% ipython --no-banner

In [1]: import numpy as np

In [2]: from numpy import linalg as LA

In [3]: np.set_printoptions(precision=2, suppress=True, linewidth=100)

In [4]: mat = np.loadtxt("w.csv", delimiter=",")

In [5]: mat
Out[5]: 
array([[ 3.64, -7.29,  0.  ,  0.  ],
       [ 2.66, -5.42,  0.  ,  0.  ],
       [ 2.39, -4.93,  0.  ,  0.  ],
       [ 0.7 , -2.07,  0.  ,  0.  ],
       [-0.33, -0.5 ,  0.  ,  0.  ],
       [-0.42, -0.03,  0.  ,  0.  ],
       [-0.38, -0.02,  0.  ,  0.  ],
       [-0.36, -0.01,  0.  ,  0.  ],
       [-0.13,  0.  ,  0.  ,  0.  ],
       [-0.08,  0.  ,  0.  ,  0.  ],
       [ 0.68,  0.02,  0.  ,  0.  ],
       [ 1.03,  0.05,  0.  ,  0.  ],
       [ 2.16,  0.28,  0.  ,  0.  ],
       [ 2.88,  0.51,  0.  ,  0.  ],
       [ 4.43,  1.23,  0.  ,  0.  ],
       [ 4.83,  1.45,  0.  ,  0.  ],
       [ 5.19,  1.67,  0.  ,  0.  ],
       [ 5.5 ,  1.87,  0.  ,  0.  ],
       [ 6.59,  2.65,  0.  ,  0.  ],
       [ 8.6 ,  4.36,  0.  ,  0.  ],
       [ 9.16,  4.9 ,  0.  ,  0.  ],
       [10.57,  6.36,  0.  ,  0.  ],
       [10.85,  6.67,  0.  ,  0.  ],
       [10.87,  6.69,  0.  ,  0.  ]])

In [6]: # columns 2 and 3 are equal

In [7]: np.argsort(-LA.norm(mat, axis=0).round(6), kind="stable")[:3]
Out[7]: array([0, 1, 2])

In [8]: [round(float(x), 2) for x in LA.svd(mat, compute_uv=False)[:3]]
Out[8]: [29.1, 12.05, 0.0]

In [9]: print(LA.matrix_rank(mat, rtol=0.1))
2

In [10]: Uu, sigma, Vt = LA.svd(mat)

In [11]: sigma
Out[11]: array([29.1 , 12.05,  0.  ,  0.  ])

In [12]: np.argmax(sigma[:-1] / (sigma[1:] + 1e-6)) + 1
Out[12]: np.int64(2)

In [13]: other = Uu[:, :2] @ np.diag(sigma[:2]) @ Vt[:2]

In [14]: LA.matrix_rank(other)
Out[14]: np.int64(2)

In [15]: print(round(np.abs(mat - other).max(), 2))
0.0

In [16]: LA.matrix_rank(mat, rtol=0.05)
Out[16]: np.int64(2)

In [17]: np.allclose(mat[:-1].T @ LA.lstsq(mat[:-1].T, mat[-1])[0], mat[-1])
Out[17]: True

In [18]: np.abs(np.diag(LA.qr(mat)[1])) > 1e-9
Out[18]: array([ True,  True, False, False])

In [19]: r = LA.matrix_rank(mat)

In [20]: r
Out[20]: np.int64(2)

In [21]: ns = LA.svd(mat)[2][r:].T

In [22]: [int(LA.matrix_rank(mat[:, :j + 1])) for j in range(4)]
Out[22]: [1, 2, 2, 2]

In [23]: LA.matrix_rank(mat.T @ mat), LA.matrix_rank(mat @ mat.T)
Out[23]: (np.int64(2), np.int64(2))

In [24]: ns.shape
Out[24]: (4, 2)

In [25]: print([int(LA.matrix_rank(mat[:i])) for i in range(1, len(mat) + 1)])
[1, 2, 2, 2, 2, 2, 2, 2, 2, 2, 2, 2, 2, 2, 2, 2, 2, 2, 2, 2, 2, 2, 2, 2]

In [26]: F = np.loadtxt("run18.csv", delimiter=",")

In [27]: F
Out[27]: 
array([[ -0.87,  -0.4 ,  -0.43,   0.27],
       [ -7.95,  -3.49,  -4.44,   2.66],
       [ 10.37,   4.63,   5.77,  -3.49],
       [ -2.03,  -0.89,  -1.16,   0.67],
       [ -4.09,  -1.82,  -2.28,   1.38],
       [ -7.6 ,  -3.39,  -4.2 ,   2.54],
       [  7.12,   3.14,   3.94,  -2.4 ],
       [ -0.04,  -0.04,  -0.03,   0.01],
       [  9.29,   4.13,   5.16,  -3.11],
       [-16.06,  -7.16,  -8.88,   5.36],
       [  1.16,   0.49,   0.68,  -0.39],
       [ 11.44,   5.06,   6.36,  -3.81],
       [  2.83,   1.25,   1.56,  -0.95],
       [ 10.45,   4.66,   5.83,  -3.52],
       [  5.35,   2.33,   3.  ,  -1.77],
       [ -8.28,  -3.66,  -4.61,   2.79],
       [ -4.71,  -2.07,  -2.63,   1.53],
       [  8.94,   3.98,   4.98,  -3.03],
       [ -2.84,  -1.23,  -1.58,   0.93],
       [  2.5 ,   1.11,   1.4 ,  -0.83]])

In [28]: blk = np.stack([F, -2 * F, F[::-1]])

In [29]: LA.norm(blk, axis=(1, 2))
Out[29]: array([42.34, 84.68, 42.34])

In [30]: LA.matrix_rank(blk)
Out[30]: array([4, 4, 4])

In [31]: print((blk @ F.T).shape)
(3, 20, 20)

In [32]: blk.shape
Out[32]: (3, 20, 4)

In [33]: cen = (F - F.mean(axis=0)) / F.std(axis=0)

In [34]: print(np.argwhere(np.abs(cen) > 2))
[[9 0]
 [9 1]
 [9 2]
 [9 3]]

In [35]: c = LA.lstsq(np.delete(cen, 0, axis=1), cen[:, 0])[0]

In [36]: c.round(2) + 0
Out[36]: array([0.42, 0.58, 0.  ])

In [37]: dist = LA.norm(F[:, None] - F[None], axis=-1)

In [38]: dist.mean(axis=1).argmax()
Out[38]: np.int64(9)

In [39]: dist.shape
Out[39]: (20, 20)

In [40]: (dist + 1e9 * np.eye(20)).round(6).argmin(axis=1)
Out[40]: array([ 7, 15, 13, 18, 16,  1, 14,  0, 17, 15,  7, 13, 19,  2,  6,  1,  4,  8,  3, 12])

In [41]: np.flatnonzero(dist[14] < dist.mean() / 2)
Out[41]: array([ 6,  8, 10, 12, 14, 17, 19])

In [42]: LA.matrix_rank(dist ** 2)
Out[42]: np.int64(6)

In [43]: np.unravel_index(dist.round(6).argmax(), dist.shape)
Out[43]: (np.int64(9), np.int64(11))

In [44]: cen = F - F.mean(axis=0)

In [45]: evecs = LA.svd(cen)[2][:1]

In [46]: other = cen - cen @ evecs.T @ evecs

In [47]: np.cov(cen @ evecs.T, rowvar=False)
Out[47]: array(93.39)

In [48]: other.std(axis=0)
Out[48]: array([0.01, 0.02, 0.02, 0.02])

In [49]: np.diag(evecs.T @ evecs)
Out[49]: array([0.62, 0.12, 0.19, 0.07])

In [50]: round(float(LA.norm(F, 2) / LA.norm(F)), 2)
Out[50]: 1.0

In [51]: print([round(float(x), 2) for x in LA.svd(F, compute_uv=False)[:3]])
[42.34, 0.12, 0.08]

In [52]: np.abs(LA.svd(F)[2][-1])
Out[52]: array([0.41, 0.6 , 0.53, 0.45])

In [53]: f = np.array([-3, 2, 2, -3, 0])

In [54]: M = f[np.abs(np.subtract.outer(np.arange(5), np.arange(5)))]

In [55]: M
Out[55]: 
array([[-3,  2,  2, -3,  0],
       [ 2, -3,  2,  2, -3],
       [ 2,  2, -3,  2,  2],
       [-3,  2,  2, -3,  2],
       [ 0, -3,  2,  2, -3]])

In [56]: rng = np.random.default_rng(13)

In [57]: z = rng.permutation(5)

In [58]: other = M[:, z] * rng.choice([-1, 1], 5)

In [59]: other
Out[59]: 
array([[-3,  2,  3, -2,  0],
       [ 2,  2, -2,  3,  3],
       [ 2, -3, -2, -2, -2],
       [-3,  2,  3, -2, -2],
       [ 0,  2, -2,  3,  3]])

In [60]: Uu, _, Vt = LA.svd(M.T @ other)

In [61]: z
Out[61]: array([0, 2, 3, 1, 4])

In [62]: ev, evecs = LA.eigh(M)

In [63]: x0 = np.array([3, 0, 1, 2, 0])

In [64]: evecs * np.abs(ev) @ evecs.T
Out[64]: 
array([[ 3.75, -1.23, -1.69,  2.7 , -0.57],
       [-1.23,  4.06, -1.2 , -1.83,  2.7 ],
       [-1.69, -1.2 ,  4.05, -1.2 , -1.69],
       [ 2.7 , -1.83, -1.2 ,  4.06, -1.23],
       [-0.57,  2.7 , -1.69, -1.23,  3.75]])

In [65]: np.abs(M).sum(axis=1).max(), round(np.abs(ev).max(), 2)
Out[65]: (np.int64(12), np.float64(9.1))

In [66]: evecs * np.maximum(ev, 0) @ evecs.T
Out[66]: 
array([[ 0.37,  0.39,  0.15, -0.15, -0.28],
       [ 0.39,  0.53,  0.4 ,  0.09, -0.15],
       [ 0.15,  0.4 ,  0.53,  0.4 ,  0.15],
       [-0.15,  0.09,  0.4 ,  0.53,  0.39],
       [-0.28, -0.15,  0.15,  0.39,  0.37]])

In [67]: np.round(x0 @ M @ x0 / (x0 @ x0), 2), round(float(ev[0]), 2), round(float(ev[-1]), 2)
Out[67]: (np.float64(-4.14), -9.1, 1.23)

In [68]: W1 = np.array([[0, 0], [3, 5], [5, 5], [4, 5], [0, 4]])

In [69]: c = np.array([-2, 0])

In [70]: act = np.maximum(M @ W1 + c, 0)

In [71]: act
Out[71]: 
array([[ 2,  5],
       [ 7,  0],
       [ 0, 13],
       [ 2, 13],
       [ 7,  0]])

In [72]: print(LA.matrix_rank(act))
2

In [73]: (act > 0).mean(axis=0)
Out[73]: array([0.8, 0.6])

In [74]: Z = np.array([[1, 4, 5], [3, 0, 2]])

In [75]: act @ Z
Out[75]: 
array([[17,  8, 20],
       [ 7, 28, 35],
       [39,  0, 26],
       [41,  8, 36],
       [ 7, 28, 35]])

In [76]: (act @ Z).round(6).argmax(axis=1)
Out[76]: array([2, 2, 0, 0, 2])

In [77]: print(W1 @ Z)
[[ 0  0  0]
 [18 12 25]
 [20 20 35]
 [19 16 30]
 [12  0  8]]

In [78]: M[2] @ M[4]
Out[78]: np.int64(-14)

In [79]: np.round(LA.norm(M, 1), 2), round(LA.norm(M, np.inf), 2)
Out[79]: (np.float64(12.0), np.float64(12.0))

In [80]: LA.norm(M, axis=1)
Out[80]: array([5.1 , 5.48, 5.  , 5.48, 5.1 ])

In [81]: LA.norm(M, axis=0)
Out[81]: array([5.1 , 5.48, 5.  , 5.48, 5.1 ])

In [82]: round(LA.norm(M[2] - M[4]), 2)
Out[82]: np.float64(8.89)

In [83]: round(LA.norm(M, "nuc"), 2)
Out[83]: np.float64(19.66)

In [84]: LA.norm(M, axis=1).argmax()
Out[84]: np.int64(1)

In [85]: round(float(LA.norm(M, 2)), 2)
Out[85]: 9.1

In [86]: round(float(LA.eigvalsh(M).min()), 2)
Out[86]: -9.1

In [87]: [round(float(LA.det(M[:i, :i])), 2) + 0 for i in range(1, 6)]
Out[87]: [-3.0, 5.0, 25.0, 0.0, -100.0]

In [88]: J = np.load("block2.npy")

In [89]: J
Out[89]: 
array([[-2, -1,  1],
       [-1, -2, -1],
       [ 1, -1, -2]])

In [90]: # symmetric

In [91]: other = mat / np.sqrt((mat ** 2).mean(axis=1, keepdims=True))

In [92]: other[10]
Out[92]: array([2.  , 0.06, 0.  , 0.  ])

In [93]: LA.matrix_rank(mat - mat.mean(axis=1, keepdims=True))
Out[93]: np.int64(2)

In [94]: LA.norm(other, axis=1)
Out[94]: 
array([2., 2., 2., 2., 2., 2., 2., 2., 2., 2., 2., 2., 2., 2., 2., 2., 2., 2., 2., 2., 2., 2., 2.,
       2.])

In [95]: hat = np.triu(np.array([[8, -2, -7], [-7, -7, 5], [-9, 2, 8]]), 1) + np.eye(3)

In [96]: other = hat @ J @ LA.inv(hat)

In [97]: LA.matrix_rank(other)
Out[97]: np.int64(2)

In [98]: f = np.array([1, 5, 2, 3, 1])

In [99]: E = f[np.abs(np.subtract.outer(np.arange(5), np.arange(5)))]

In [100]: E
Out[100]: 
array([[1, 5, 2, 3, 1],
       [5, 1, 5, 2, 3],
       [2, 5, 1, 5, 2],
       [3, 2, 5, 1, 5],
       [1, 3, 2, 5, 1]])

In [101]: x0 = np.array([1, 2, 5, -4, -2])

In [102]: E @ np.ones(5)
Out[102]: array([12., 16., 15., 16., 12.])

In [103]: E * x0
Out[103]: 
array([[  1,  10,  10, -12,  -2],
       [  5,   2,  25,  -8,  -6],
       [  2,  10,   5, -20,  -4],
       [  3,   4,  25,  -4, -10],
       [  1,   6,  10, -20,  -2]])

In [104]: E @ (2 * x0)
Out[104]: array([ 14,  36, -14,  36, -10])

In [105]: E @ np.eye(5)[2]
Out[105]: array([2., 5., 1., 5., 2.])

In [106]: np.einsum("ij,j->i", E, x0)
Out[106]: array([ 7, 18, -7, 18, -5])

In [107]: np.sign((E @ x0).round(6))
Out[107]: array([ 1,  1, -1,  1, -1])

In [108]: (E * x0).sum(axis=1)
Out[108]: array([ 7, 18, -7, 18, -5])

In [109]: ev, evecs = LA.eigh(E)

In [110]: x0 = np.array([0, -2, -3, 1, 2])

In [111]: evecs * np.abs(ev) @ evecs.T
Out[111]: 
array([[4.34, 1.18, 3.36, 1.66, 2.4 ],
       [1.18, 6.32, 1.65, 4.14, 1.66],
       [3.36, 1.65, 5.57, 1.65, 3.36],
       [1.66, 4.14, 1.65, 6.32, 1.18],
       [2.4 , 1.66, 3.36, 1.18, 4.34]])

In [112]: A = np.load("dump.npy")

In [113]: A
Out[113]: 
array([[ 5,  2,  5,  6],
       [ 0,  0,  0,  0],
       [ 9,  4,  8, 10],
       [ 0,  0,  0,  0],
       [ 4,  1,  5,  3],
       [ 0,  0,  0,  0],
       [ 4,  1,  5,  3],
       [ 0,  0,  0,  0],
       [ 1,  1,  0,  3],
       [ 4,  2,  3,  4],
       [ 5,  3,  3,  7],
       [ 0,  0,  0,  0],
       [ 8,  3,  8,  7],
       [ 0,  0,  0,  0],
       [ 4,  1,  5,  3],
       [ 0,  0,  0,  0]])

In [114]: # rows and columns are dependent

In [115]: z = F[:, 0] > np.median(F[:, 0])

In [116]: f = F[z].mean(axis=0) - F[~z].mean(axis=0)

In [117]: f
Out[117]: array([12.39,  5.49,  6.89, -4.14])

In [118]: print(z.astype(int))
[0 0 1 0 0 0 1 0 1 0 1 1 1 1 1 0 0 1 0 1]

In [119]: [round(float(x), 2) for x in LA.svd(A, compute_uv=False)[:3]]
Out[119]: [28.52, 4.85, 0.95]

In [120]: np.argsort(-LA.norm(A, axis=0).round(6), kind="stable")[:3]
Out[120]: array([3, 0, 2])

In [121]: LA.cond(A) > 100
Out[121]: np.True_

In [122]: G = A.T @ A

In [123]: np.trace(G), (A ** 2).sum()
Out[123]: (np.int64(838), np.int64(838))

In [124]: (A @ A.T).shape
Out[124]: (16, 16)

In [125]: print(LA.lstsq(A[:-1].T, A[-1])[2])
3

In [126]: np.round(np.trace(LA.pinv(A) @ A), 2)
Out[126]: np.float64(3.0)

In [127]: np.allclose(A[:-1].T @ LA.lstsq(A[:-1].T, A[-1])[0], A[-1])
Out[127]: True

In [128]: X = np.loadtxt("data.csv", delimiter=",")

In [129]: X
Out[129]: 
array([[ 13.43,   0.51,  -1.26,  -9.45],
       [  4.22,   7.06,  -1.48,  13.18],
       [  4.65, -11.55,  -3.5 ,  -3.11]])

In [130]: other = X / np.sqrt((X ** 2).mean(axis=1, keepdims=True))

In [131]: LA.matrix_rank(other) == LA.matrix_rank(X)
Out[131]: np.True_

In [132]: other[1]
Out[132]: array([ 0.54,  0.9 , -0.19,  1.69])

In [133]: t = np.radians(120)

In [134]: r_ = np.eye(4)

In [135]: r_[3, 3] = r_[2, 2] = np.cos(t)

In [136]: r_[3, 2], r_[2, 3] = -np.sin(t), np.sin(t)

In [137]: r_
Out[137]: 
array([[ 1.  ,  0.  ,  0.  ,  0.  ],
       [ 0.  ,  1.  ,  0.  ,  0.  ],
       [ 0.  ,  0.  , -0.5 ,  0.87],
       [ 0.  ,  0.  , -0.87, -0.5 ]])

In [138]: other = X @ r_.T

In [139]: other
Out[139]: 
array([[ 13.43,   0.51,  -7.55,   5.82],
       [  4.22,   7.06,  12.15,  -5.31],
       [  4.65, -11.55,  -0.94,   4.59]])

In [140]: np.round(LA.det(r_), 2), round(float(np.trace(r_)), 2)
Out[140]: (np.float64(1.0), 1.0)

In [141]: W1 = np.array([[2, 1], [1, 1], [2, 0], [2, 3]])

In [142]: c = np.array([1, 0])

In [143]: act = np.maximum(X @ W1 + c, 0)

In [144]: (act > 0).astype(int)
Out[144]: 
array([[1, 0],
       [1, 1],
       [0, 0]])

In [145]: LA.matrix_rank(act)
Out[145]: np.int64(2)

In [146]: Z = np.array([[0, 4], [4, 0]])

In [147]: act @ Z
Out[147]: 
array([[  0.  ,  27.8 ],
       [203.28, 159.6 ],
       [  0.  ,   0.  ]])

In [148]: (act @ Z).round(6).argmax(axis=1)
Out[148]: array([1, 0, 0])
